$ ipython --no-banner

In [1]: import numpy as np

In [2]: from numpy import linalg as LA

In [3]: np.set_printoptions(precision=2, suppress=True, linewidth=160)

In [4]: def tidy(a):
   ...:     return np.round(a, 2) + 0
   ...: 

In [5]: data = np.loadtxt("data.csv", delimiter=",")

In [6]: data
Out[6]: 
array([[-0.17, -5.61,  5.92],
       [ 0.45, -5.42,  5.17],
       [-0.33, -4.2 ,  5.72],
       [ 1.25, -6.41,  6.83],
       [ 1.58, -6.27,  6.72],
       [-2.1 , -6.73,  6.11],
       [ 1.14, -5.82,  7.75],
       [ 0.39, -6.51,  7.37],
       [ 1.29, -5.14,  8.84],
       [-0.33, -6.19,  6.62],
       [ 0.37, -6.15,  6.94],
       [ 0.32, -6.  ,  7.  ],
       [ 1.2 , -5.18,  4.26],
       [-1.84, -3.58,  5.53],
       [-1.67, -5.38,  5.44],
       [ 1.29, -7.1 ,  5.24],
       [-0.71, -7.8 ,  7.92],
       [-0.24, -6.4 ,  4.26],
       [ 1.75, -6.72,  7.58],
       [ 1.52, -4.87,  5.22]])

In [7]: lab = data[:, 0] > np.median(data[:, 0])

In [8]: f = data[lab].mean(axis=0) - data[~lab].mean(axis=0)

In [9]: (((data - data.mean(axis=0)) @ f > 0) == lab).mean()
Out[9]: np.float64(0.85)

In [10]: ((data - data.mean(axis=0)) @ f > 0).astype(int)
Out[10]: array([0, 0, 0, 1, 1, 0, 1, 1, 1, 0, 1, 1, 1, 0, 0, 1, 0, 0, 1, 1])

In [11]: hat = data @ LA.solve(data.T @ data, data.T)

In [12]: tidy(np.trace(hat))
Out[12]: np.float64(3.0)

In [13]: np.allclose(hat @ hat, hat)
Out[13]: True

In [14]: tidy(LA.eigvalsh(hat))
Out[14]: array([0., 0., 0., 0., 0., 0., 0., 0., 0., 0., 0., 0., 0., 0., 0., 0., 0., 1., 1., 1.])

In [15]: T = np.stack([data, 5 * data, data[::-1]])

In [16]: LA.matrix_rank(T.reshape(3, -1))
Out[16]: np.int64(2)

In [17]: tidy(np.einsum("bij,cij->bc", T, T))
Out[17]: 
array([[ 1564.66,  7823.31,  1495.64],
       [ 7823.31, 39116.56,  7478.18],
       [ 1495.64,  7478.18,  1564.66]])

In [18]: T.shape
Out[18]: (3, 20, 3)

In [19]: LA.matrix_rank(T)
Out[19]: array([3, 3, 3])

In [20]: x = np.array([-2, -1, -2])

In [21]: target = data @ x

In [22]: tidy(LA.pinv(data) @ data)
Out[22]: 
array([[1., 0., 0.],
       [0., 1., 0.],
       [0., 0., 1.]])

In [23]: rng = np.random.default_rng(8386)

In [24]: target = target + 0.3 * rng.normal(size=20)

In [25]: tidy(target)
Out[25]: 
array([ -6.52,  -5.6 ,  -6.27,  -9.98, -10.36,  -1.24, -12.09,  -8.78, -15.1 ,  -6.78,  -8.3 ,  -8.73,  -5.7 ,  -3.64,  -2.18,  -6.02,  -6.72,  -1.49, -12.03,
        -8.35])

In [26]: beta, *_ = LA.lstsq(data, target)

In [27]: beta.round()
Out[27]: array([-2., -1., -2.])

In [28]: [round(float(LA.norm(LA.solve(data.T @ data + lam * np.eye(3), data.T @ target))), 2) for lam in (0, 1, 10, 100)]
Out[28]: [3.0, 2.87, 2.14, 0.96]

In [29]: tidy(LA.norm(target - data @ beta))
Out[29]: np.float64(1.0)

In [30]: feats = np.loadtxt("mat.csv", delimiter=",")

In [31]: feats
Out[31]: 
array([[3., 1., 1.],
       [1., 3., 1.],
       [1., 1., 3.]])

In [32]: # equal to its transpose

In [33]: x = np.array([-2, -1, -2])

In [34]: target = feats @ x

In [35]: beta, lr = np.zeros(3), 1 / LA.norm(feats, 2) ** 2

In [36]: for i in range(40):
    ...:     beta -= lr * feats.T @ (feats @ beta - target)
    ...:     if i % 10 == 0: print(i, round(LA.norm(feats @ beta - target), 2))
    ...: 
0 1.37
10 0.24
20 0.04
30 0.01

In [37]: tidy(beta)
Out[37]: array([-2., -1., -2.])

In [38]: tidy(LA.cond(feats))
Out[38]: np.float64(2.5)

In [39]: G = data.T @ data

In [40]: tidy(G)
Out[40]: 
array([[  27.49,  -33.73,   38.66],
       [ -33.73,  708.67, -750.21],
       [  38.66, -750.21,  828.5 ]])

In [41]: tidy(np.trace(G)), tidy((data ** 2).sum())
Out[41]: (np.float64(1564.66), np.float64(1564.66))

In [42]: (data @ data.T).shape
Out[42]: (20, 20)

In [43]: M = np.loadtxt("w.csv", delimiter=",")

In [44]: M
Out[44]: 
array([[-1.,  0.,  5.,  1., -3.],
       [-2.,  2., 10.,  2.,  1.],
       [ 2., -3., 10.,  2., -2.],
       [-1.,  2., 10.,  2.,  2.]])

In [45]: B = np.array([[4, 2], [7, 6]])

In [46]: basis = np.kron(B, M)

In [47]: basis
Out[47]: 
array([[ -4.,   0.,  20.,   4., -12.,  -2.,   0.,  10.,   2.,  -6.],
       [ -8.,   8.,  40.,   8.,   4.,  -4.,   4.,  20.,   4.,   2.],
       [  8., -12.,  40.,   8.,  -8.,   4.,  -6.,  20.,   4.,  -4.],
       [ -4.,   8.,  40.,   8.,   8.,  -2.,   4.,  20.,   4.,   4.],
       [ -7.,   0.,  35.,   7., -21.,  -6.,   0.,  30.,   6., -18.],
       [-14.,  14.,  70.,  14.,   7., -12.,  12.,  60.,  12.,   6.],
       [ 14., -21.,  70.,  14., -14.,  12., -18.,  60.,  12., -12.],
       [ -7.,  14.,  70.,  14.,  14.,  -6.,  12.,  60.,  12.,  12.]])

In [48]: basis.shape
Out[48]: (8, 10)

In [49]: LA.matrix_rank(basis)
Out[49]: np.int64(8)

In [50]: B = basis + rng.integers(-2, 3, (8, 7)) @ rng.integers(-2, 3, (7, 10))

In [51]: B
Out[51]: 
array([[ -3.,  -3.,  28.,   4.,  -9.,   6.,   0.,   6.,  -3.,   4.],
       [-15.,   6.,  38.,   7.,   1.,  -1.,   7.,  27.,   3.,   9.],
       [ 10., -16.,  45.,   3.,  -3.,  10., -11.,  17.,  -1.,   2.],
       [ -6.,   8.,  41.,  13.,  11.,   6.,   9.,  23.,   3.,   9.],
       [-18.,  -3.,  36.,   3., -25.,   6.,   1.,  39.,   2.,  -7.],
       [-11.,  13.,  60.,   6.,   4., -14.,   1.,  64.,  16.,   7.],
       [ 18., -25.,  74.,  13.,  -6.,   8., -17.,  57.,   8., -18.],
       [ -5.,  18.,  56.,  14.,   2.,  -2.,   5.,  69.,  22.,  12.]])

In [52]: LA.matrix_rank(B - basis, tol=1e-8)
Out[52]: np.int64(7)

In [53]: np.abs(B - basis).sum(axis=1)
Out[53]: array([42., 36., 46., 33., 60., 47., 39., 62.])

In [54]: f = np.array([2, -2])

In [55]: np.convolve(M[1], f)
Out[55]: array([ -4.,   8.,  16., -16.,  -2.,  -2.])

In [56]: np.correlate(M[1], M[2], "full")
Out[56]: array([  4.,  -8., -36.,  42.,  92.,  -4.,  24.,   1.,   2.])

In [57]: np.polyval(f, M[1])
Out[57]: array([-6.,  2., 18.,  2.,  0.])

In [58]: B = np.array([[2, 2], [-1, 1], [-2, -3], [3, -2], [-2, 2]])

In [59]: M @ B
Out[59]: 
array([[ -3., -25.],
       [-22., -34.],
       [ -3., -37.],
       [-22., -30.]])

In [60]: np.einsum("ij,ij->i", M, M)
Out[60]: array([ 36., 113., 121., 113.])

In [61]: np.einsum("ij,ij->", M, B)
ValueError: operands could not be broadcast together with remapped shapes [original->remapped]: (4,5)->(4,5) (5,2)->(5,2) 


In [62]: LA.matrix_rank(M @ B)
Out[62]: np.int64(2)

In [63]: LA.matrix_rank(np.vstack([M, B.T]))
Out[63]: np.int64(5)

In [64]: np.einsum("ij->j", M)
Out[64]: array([-2.,  1., 35.,  7., -2.])

In [65]: np.einsum("ik,kj->ij", M, B)
Out[65]: 
array([[ -3., -25.],
       [-22., -34.],
       [ -3., -37.],
       [-22., -30.]])

In [66]: arr = np.diag(5 * np.array([8, 5, 8, 7, 2])) + np.array([[2, -1, 2, -1, -1],
    ...:     [0, -1, -1, 1, 1],
    ...:     [1, 0, 1, 0, 2],
    ...:     [-2, 2, 2, 0, 1],
    ...:     [-2, 2, 0, 1, 0]])

In [67]: arr
Out[67]: 
array([[42, -1,  2, -1, -1],
       [ 0, 24, -1,  1,  1],
       [ 1,  0, 41,  0,  2],
       [-2,  2,  2, 35,  1],
       [-2,  2,  0,  1, 10]])

In [68]: W = np.array([[1, -1, 1, 0, 3, 2],
    ...:     [2, 0, -2, 1, 3, 0],
    ...:     [2, 3, 3, -1, 1, -2],
    ...:     [-2, 3, -1, 1, 1, 3],
    ...:     [2, -3, -1, -1, 1, 0]])

In [69]: beta = np.array([2, 2, 9, 0, 7, 6])

In [70]: H = np.maximum(arr @ W + beta, 0)

In [71]: (H > 0).mean(axis=0)
Out[71]: array([0.8, 0.4, 0.4, 0.4, 1. , 0.8])

In [72]: H
Out[72]: 
array([[ 46,   0,  61,   0, 130,  83],
       [ 48,   0,   0,  25,  80,  11],
       [ 89, 118, 131,   0,  53,   0],
       [  0, 112,   0,  34,  45, 103],
       [ 22,   0,   0,   0,  18,   5]])

In [73]: LA.matrix_rank(H)
Out[73]: np.int64(5)

In [74]: basis = np.array([[0, 1, 6], [0, 6, 2], [9, 4, 1], [9, 4, 2], [2, 6, 5], [5, 8, 0]])

In [75]: (H @ basis).round(6).argmax(axis=1)
Out[75]: array([1, 2, 1, 1, 2])

In [76]: H @ basis
Out[76]: 
array([[1224, 1734,  987],
       [ 440,  716,  738],
       [1285, 1639, 1166],
       [ 911, 1902,  517],
       [  61,  170,  222]])
